$ python3 -q
>>> import numpy as np
>>> np.set_printoptions(precision=2, suppress=True, linewidth=140)
>>> rnd = lambda a: np.round(a, 2) + 0
>>> A = np.array([[-0.1, 0.0, -2.7, -0.5, 0.7],
...     [1.8, -0.6, 2.4, 0.1, 0.4],
...     [2.8, 0.5, 0.9, 0.6, 1.0]])
>>> A2 = A / np.sqrt((A ** 2).mean(axis=1, keepdims=True))
>>> np.linalg.matrix_rank(A - A.mean(axis=1, keepdims=True))
np.int64(3)
>>> rnd(A2[2])
array([1.95, 0.35, 0.63, 0.42, 0.7 ])
>>> np.linalg.matrix_rank(A2) == np.linalg.matrix_rank(A)
np.True_
>>> A @ A
Traceback (most recent call last):
  File "<python-input-8>", line 1, in <module>
    A @ A
    ~~^~~
ValueError: matmul: Input operand 1 has a mismatch in its core dimension 0, with gufunc signature (n?,k),(k,m?)->(n?,m?) (size 3 is different from 5)
>>> G = A.T @ A
>>> np.linalg.matrix_rank(G)
np.int64(3)
>>> rnd(np.diag(G))
array([11.09,  0.61, 13.86,  0.62,  1.65])
>>> np.unravel_index(np.abs(A).argmax(), A.shape)
(np.int64(2), np.int64(0))
>>> np.linalg.rank(A)
Traceback (most recent call last):
  File "<python-input-13>", line 1, in <module>
    np.linalg.rank(A)
    ^^^^^^^^^^^^^^
AttributeError: module 'numpy.linalg' has no attribute 'rank'
>>> rnd(np.diff(A, axis=0))
array([[ 1.9, -0.6,  5.1,  0.6, -0.3],
       [ 1. ,  1.1, -1.5,  0.5,  0.6]])
>>> rnd(np.linalg.norm(A))
np.float64(5.28)
>>> np.abs(A).max()
np.float64(2.8)
>>> np.zeros(3, 5)
Traceback (most recent call last):
  File "<python-input-17>", line 1, in <module>
    np.zeros(3, 5)
    ~~~~~~~~^^^^^^
TypeError: Cannot interpret '5' as a data type
>>> arr = np.load("mat.npy")
>>> arr
array([[ 0,  0,  0,  0],
       [ 0,  0,  0,  0],
       [ 0,  0,  4,  4],
       [ 0,  0,  1,  0],
       [ 0,  0,  5,  6],
       [ 0,  0,  4,  4],
       [ 0,  0,  3,  2],
       [ 0,  0,  3,  2],
       [ 0,  0,  0,  0],
       [ 0,  0,  0,  0],
       [ 0,  0,  0,  0],
       [ 0,  0,  4,  4],
       [ 0,  0,  2,  0],
       [ 0,  0,  5,  6],
       [ 0,  0,  6,  8],
       [ 0,  0,  0,  0],
       [ 0,  0,  1,  0],
       [ 0,  0,  0,  0],
       [ 0,  0,  1,  0],
       [ 0,  0,  7, 10],
       [ 0,  0,  0,  0],
       [ 0,  0,  0,  0],
       [ 0,  0,  7, 10],
       [ 0,  0,  4,  4],
       [ 0,  0,  5,  6],
       [ 0,  0,  3,  2]])
>>> Uu, sig, vt = np.linalg.svd(arr)
>>> rnd(sig)
array([27.28,  3.27,  0.  ,  0.  ])
>>> np.argmax(sig[:-1] / (sig[1:] + 1e-6)) + 1
np.int64(2)
>>> A2 = Uu[:, :2] @ np.diag(sig[:2]) @ vt[:2]
>>> rnd(np.linalg.norm(arr - A2) / np.linalg.norm(arr))
np.float64(0.0)
>>> np.linalg.matrix_rank(A2)
np.int64(2)
